In [1]: import numpy as np

In [2]: from numpy import linalg as LA

In [3]: np.set_printoptions(precision=2, suppress=True, linewidth=100)

In [4]: tidy = lambda a: np.round(a, 2) + 0

In [5]: arr = np.load("sample2.npy")

In [6]: arr
Out[6]: 
array([[-5, -6, -5, -7, -5, -9,  8,  3, -9],
       [-4,  1, -2,  1,  8, -7,  6,  8,  4],
       [-1,  1, -4, -5,  7,  2,  8, -7, -2],
       [ 0,  2, -4,  6, -6, -5,  5,  7, -4],
       [ 4, -7, -6,  0, -4, -3,  2,  8,  7],
       [ 5, -8,  6, -7,  5, -2, -4,  7, -3],
       [-3, -5,  9,  4,  9, -1,  7, -8,  3],
       [-1,  5, -4,  1,  0, -4,  7, -1,  7]])

In [7]: u, v = arr[4], arr[5]

In [8]: u @ v
Out[8]: np.int64(53)

In [9]: u @ u
Out[9]: np.int64(243)

In [10]: pr = (u @ v) / (u @ u) * u

In [11]: (v - pr) @ u
Out[11]: np.float64(0.0)

In [12]: tidy(pr)
Out[12]: array([ 0.87, -1.53, -1.31,  0.  , -0.87, -0.65,  0.44,  1.74,  1.53])

In [13]: K = np.load("block10.npy")

In [14]: K
Out[14]: 
array([[0.42, 0.33, 0.17, 0.08],
       [0.2 , 0.2 , 0.2 , 0.4 ],
       [0.27, 0.27, 0.13, 0.33],
       [0.33, 0.07, 0.27, 0.33]])

In [15]: cov = K.T @ K

In [16]: print(tidy(np.diag(cov)))
[0.4  0.23 0.16 0.38]

In [17]: tidy(cov)
Out[17]: 
array([[0.4 , 0.27, 0.24, 0.31],
       [0.27, 0.23, 0.15, 0.22],
       [0.24, 0.15, 0.16, 0.23],
       [0.31, 0.22, 0.23, 0.38]])

In [18]: LA.matrix_rank(cov)
Out[18]: np.int64(4)

In [19]: np.unravel_index(np.abs(K).argmax(), K.shape)
Out[19]: (np.int64(0), np.int64(0))

In [20]: tidy(K.mean(axis=0))
Out[20]: array([0.3 , 0.22, 0.19, 0.29])

In [21]: tidy(K.sum(axis=0))
Out[21]: array([1.22, 0.87, 0.77, 1.14])

In [22]: LA.rank(K)
---------------------------------------------------------------------------
AttributeError                            Traceback (most recent call last)
Cell In[22], line 1
----> 1 LA.rank(K)

AttributeError: module 'numpy.linalg' has no attribute 'rank'

In [23]: u = np.array([4, -2, -2])

In [24]: np.correlate(arr[3], arr[2], "full")
Out[24]: array([  0,  -4,  -6,  32, -58, 106, -49, -47, -65,  59,  76,  24, -82,   2,  18, -11,   4])

In [25]: J = np.loadtxt("case7.csv", delimiter=",")

In [26]: J
Out[26]: 
array([[-2.42,  1.99, -2.54, -0.27],
       [-0.44, -2.87, -2.55,  3.25],
       [-1.29, -4.1 , -2.72,  2.11],
       [-0.88, -5.5 ,  3.72,  0.41],
       [-1.8 , -2.1 , -2.27,  3.83],
       [-3.12,  1.34, -2.62, -0.69],
       [-2.16,  2.04, -1.44,  0.18],
       [-0.3 ,  1.26, -2.9 , -1.62],
       [-0.56, -6.45,  4.14,  2.92],
       [-2.12,  1.75, -2.05, -0.85],
       [-1.24, -3.01, -3.43,  4.09],
       [-2.22, -4.67, -4.38,  1.93],
       [-2.05, -2.02, -6.4 ,  2.58],
       [-0.86, -2.28, -3.2 ,  2.78],
       [-2.03, -0.26, -1.68,  1.32],
       [-1.43, -3.18, -2.1 ,  3.43],
       [-4.6 , -2.89, -2.89,  1.66],
       [-0.17, -6.65,  3.7 ,  0.53],
       [-1.8 , -1.36, -4.87,  4.07],
       [-2.23,  2.39, -1.54,  0.17],
       [-1.82, -1.25, -4.12,  2.54],
       [-1.53,  0.2 , -0.47,  0.5 ],
       [-1.33, -6.1 ,  3.24,  1.34],
       [-2.59, -3.03, -2.45,  1.19],
       [ 0.08, -4.65,  3.91,  1.07],
       [-1.12,  1.64, -1.93,  0.1 ],
       [-3.5 , -2.56, -3.3 ,  4.28],
       [-1.54,  2.03, -1.82,  0.34],
       [-2.88, -2.89, -2.11,  2.67],
       [-3.22, -3.8 , -3.33,  3.49],
       [-1.41,  1.55, -2.95, -0.49]])

In [27]: cent = J[[16, 26]].astype(float)

In [28]: for _ in range(5):
    ...:     idx = LA.norm(J[:, None] - cent, axis=-1).argmin(axis=1)
    ...:     cent = np.array([J[idx == j].mean(axis=0) for j in range(2)])
    ...: 

In [29]: print(idx)
[0 1 1 0 1 0 0 0 0 0 1 1 1 1 0 1 1 0 1 0 1 0 0 1 0 0 1 0 1 1 0]

In [30]: print(tidy(cent))
[[-1.43 -0.84 -0.2   0.31]
 [-2.12 -2.8  -3.34  2.93]]

In [31]: np.abs(cent[1] - cent[0]).argmax()
Out[31]: np.int64(2)

In [32]: blk = np.stack([cent, -3 * cent, cent[::-1]])

In [33]: LA.matrix_rank(blk.reshape(3, -1))
Out[33]: np.int64(2)

In [34]: (blk @ cent.T).shape
Out[34]: (3, 2, 2)

In [35]: LA.matrix_rank(blk)
Out[35]: array([2, 2, 2])

In [36]: tidy(LA.norm(blk, axis=(1, 2)))
Out[36]: array([ 5.91, 17.73,  5.91])

In [37]: tidy(np.einsum("bij,cij->bc", blk, blk))
Out[37]: 
array([[  34.93, -104.79,   13.9 ],
       [-104.79,  314.36,  -41.71],
       [  13.9 ,  -41.71,   34.93]])

In [38]: q, r_ = LA.qr(J)

In [39]: tidy(r_)
Out[39]: 
array([[11.34,  6.88, 11.9 , -8.15],
       [ 0.  , 16.95, -5.28, -6.19],
       [ 0.  ,  0.  , 11.72, -4.46],
       [ 0.  ,  0.  ,  0.  ,  5.89]])

In [40]: tidy(np.abs(np.diag(r_)))
Out[40]: array([11.34, 16.95, 11.72,  5.89])

In [41]: q.shape, r_.shape
Out[41]: ((31, 4), (4, 4))

In [42]: tidy(q @ r_)
Out[42]: 
array([[-2.42,  1.99, -2.54, -0.27],
       [-0.44, -2.87, -2.55,  3.25],
       [-1.29, -4.1 , -2.72,  2.11],
       [-0.88, -5.5 ,  3.72,  0.41],
       [-1.8 , -2.1 , -2.27,  3.83],
       [-3.12,  1.34, -2.62, -0.69],
       [-2.16,  2.04, -1.44,  0.18],
       [-0.3 ,  1.26, -2.9 , -1.62],
       [-0.56, -6.45,  4.14,  2.92],
       [-2.12,  1.75, -2.05, -0.85],
       [-1.24, -3.01, -3.43,  4.09],
       [-2.22, -4.67, -4.38,  1.93],
       [-2.05, -2.02, -6.4 ,  2.58],
       [-0.86, -2.28, -3.2 ,  2.78],
       [-2.03, -0.26, -1.68,  1.32],
       [-1.43, -3.18, -2.1 ,  3.43],
       [-4.6 , -2.89, -2.89,  1.66],
       [-0.17, -6.65,  3.7 ,  0.53],
       [-1.8 , -1.36, -4.87,  4.07],
       [-2.23,  2.39, -1.54,  0.17],
       [-1.82, -1.25, -4.12,  2.54],
       [-1.53,  0.2 , -0.47,  0.5 ],
       [-1.33, -6.1 ,  3.24,  1.34],
       [-2.59, -3.03, -2.45,  1.19],
       [ 0.08, -4.65,  3.91,  1.07],
       [-1.12,  1.64, -1.93,  0.1 ],
       [-3.5 , -2.56, -3.3 ,  4.28],
       [-1.54,  2.03, -1.82,  0.34],
       [-2.88, -2.89, -2.11,  2.67],
       [-3.22, -3.8 , -3.33,  3.49],
       [-1.41,  1.55, -2.95, -0.49]])

In [43]: tidy(q.T @ q)
Out[43]: 
array([[1., 0., 0., 0.],
       [0., 1., 0., 0.],
       [0., 0., 1., 0.],
       [0., 0., 0., 1.]])

In [44]: ev, V = LA.eig(r_)

In [45]: tidy(np.prod(ev))
Out[45]: np.float64(13279.39)

In [46]: print(tidy(np.sort(LA.eigvals(r_ @ r_))))
[ 34.75 128.67 137.35 287.18]

In [47]: tidy(np.sort(LA.eigvals(r_.T)))
Out[47]: array([ 5.89, 11.34, 11.72, 16.95])

In [48]: tidy(np.sort(LA.eigvals(LA.inv(r_))))
Out[48]: array([0.06, 0.09, 0.09, 0.17])

In [49]: Xs = (J - J.mean(axis=0)) / J.std(axis=0)

In [50]: print(np.argwhere(np.abs(Xs) > 2))
[[ 3  2]
 [ 8  2]
 [16  0]
 [17  2]
 [24  2]]

In [51]: tidy(Xs.std(axis=0))
Out[51]: array([1., 1., 1., 1.])

In [52]: c = LA.lstsq(np.delete(Xs, 2, axis=1), Xs[:, 2])[0]

In [53]: print(np.abs(c).argmax())
1

In [54]: print(tidy(1 - np.var(Xs[:, 2] - np.delete(Xs, 2, axis=1) @ c)))
0.6

In [55]: X = np.array([[4, 4, 4, 4, 4],
    ...:     [4, 8, 8, 8, 8],
    ...:     [4, 8, 12, 12, 12],
    ...:     [4, 8, 12, 16, 16],
    ...:     [4, 8, 12, 16, 20]])

In [56]: tidy(LA.eigvals(X).sum().real)
Out[56]: np.float64(60.0)

In [57]: np.einsum("ii->", X)
Out[57]: np.int64(60)

In [58]: print(np.einsum("ij,ji->", X, X))
2480

In [59]: tidy(LA.det(2 * X)), tidy(LA.det(X))
Out[59]: (np.float64(32768.0), np.float64(1024.0))

In [60]: A = np.array([[3, 2, 0, 3, 0, 3, 0],
    ...:     [0, 2, 3, 1, 1, 1, 0],
    ...:     [2, 3, 0, 3, 2, 3, 0],
    ...:     [0, 0, 1, 2, 3, 0, 0],
    ...:     [3, 3, 2, 2, 3, 2, 3],
    ...:     [0, 2, 3, 1, 0, 1, 2],
    ...:     [0, 0, 2, 2, 3, 2, 0]])

In [61]: A
Out[61]: 
array([[3, 2, 0, 3, 0, 3, 0],
       [0, 2, 3, 1, 1, 1, 0],
       [2, 3, 0, 3, 2, 3, 0],
       [0, 0, 1, 2, 3, 0, 0],
       [3, 3, 2, 2, 3, 2, 3],
       [0, 2, 3, 1, 0, 1, 2],
       [0, 0, 2, 2, 3, 2, 0]])

In [62]: q, r_ = LA.qr(A)

In [63]: np.allclose(r_.T @ r_, A.T @ A)
Out[63]: True

In [64]: print(tidy(q @ r_))
[[3. 2. 0. 3. 0. 3. 0.]
 [0. 2. 3. 1. 1. 1. 0.]
 [2. 3. 0. 3. 2. 3. 0.]
 [0. 0. 1. 2. 3. 0. 0.]
 [3. 3. 2. 2. 3. 2. 3.]
 [0. 2. 3. 1. 0. 1. 2.]
 [0. 0. 2. 2. 3. 2. 0.]]

In [65]: q.shape, r_.shape
Out[65]: ((7, 7), (7, 7))

In [66]: def softmax(z):
    ...:     e = np.exp(z - z.max(axis=-1, keepdims=True))
    ...:     return e / e.sum(axis=-1, keepdims=True)
    ...: 

In [67]: tidy(softmax(A).sum(axis=1))
Out[67]: array([1., 1., 1., 1., 1., 1., 1.])

In [68]: S = A @ A.T / np.sqrt(7)

In [69]: print(softmax(S).round(6).argmax(axis=1))
[0 4 2 4 4 4 4]

In [70]: x = np.array([4, 0, 1, 4, 3, 5, 3])

In [71]: rhs = A @ x

In [72]: rhs
Out[72]: array([39, 15, 41, 18, 50, 18, 29])

In [73]: tidy(LA.solve(A.T, A[3]))
Out[73]: array([0., 0., 0., 1., 0., 0., 0.])

In [74]: print(tidy(LA.solve(A, rhs + A[:, 2])))
[4. 0. 2. 4. 3. 5. 3.]

In [75]: tidy(LA.solve(A, rhs))
Out[75]: array([4., 0., 1., 4., 3., 5., 3.])

In [76]: E = np.array([[8, 7, 3, 0],
    ...:     [9, 1, 9, 4],
    ...:     [3, 2, 2, 6],
    ...:     [2, 9, 5, 2],
    ...:     [7, 6, 0, 1],
    ...:     [3, 9, 5, 9],
    ...:     [7, 0, 5, 4],
    ...:     [0, 1, 7, 7]])

In [77]: E[-1] = E[0] + -1 * E[1]

In [78]: E
Out[78]: 
array([[ 8,  7,  3,  0],
       [ 9,  1,  9,  4],
       [ 3,  2,  2,  6],
       [ 2,  9,  5,  2],
       [ 7,  6,  0,  1],
       [ 3,  9,  5,  9],
       [ 7,  0,  5,  4],
       [-1,  6, -6, -4]])

In [79]: LA.norm(E, axis=1).argmax()
Out[79]: np.int64(5)

In [80]: print(tidy(LA.norm(E, axis=0)))
[16.31 16.97 14.32 13.04]

In [81]: tidy(LA.norm(E[3] - E[4]))
Out[81]: np.float64(7.75)

In [82]: tidy(LA.norm(E[3], 1)), tidy(LA.norm(E[3], np.inf))
Out[82]: (np.float64(18.0), np.float64(9.0))

In [83]: tidy(LA.norm(E, 2))
Out[83]: np.float64(25.15)

In [84]: tidy(LA.norm(E, axis=1))
Out[84]: array([11.05, 13.38,  7.28, 10.68,  9.27, 14.  ,  9.49,  9.43])

In [85]: tidy(LA.norm(E, 1)), tidy(LA.norm(E, np.inf))
Out[85]: (np.float64(40.0), np.float64(26.0))
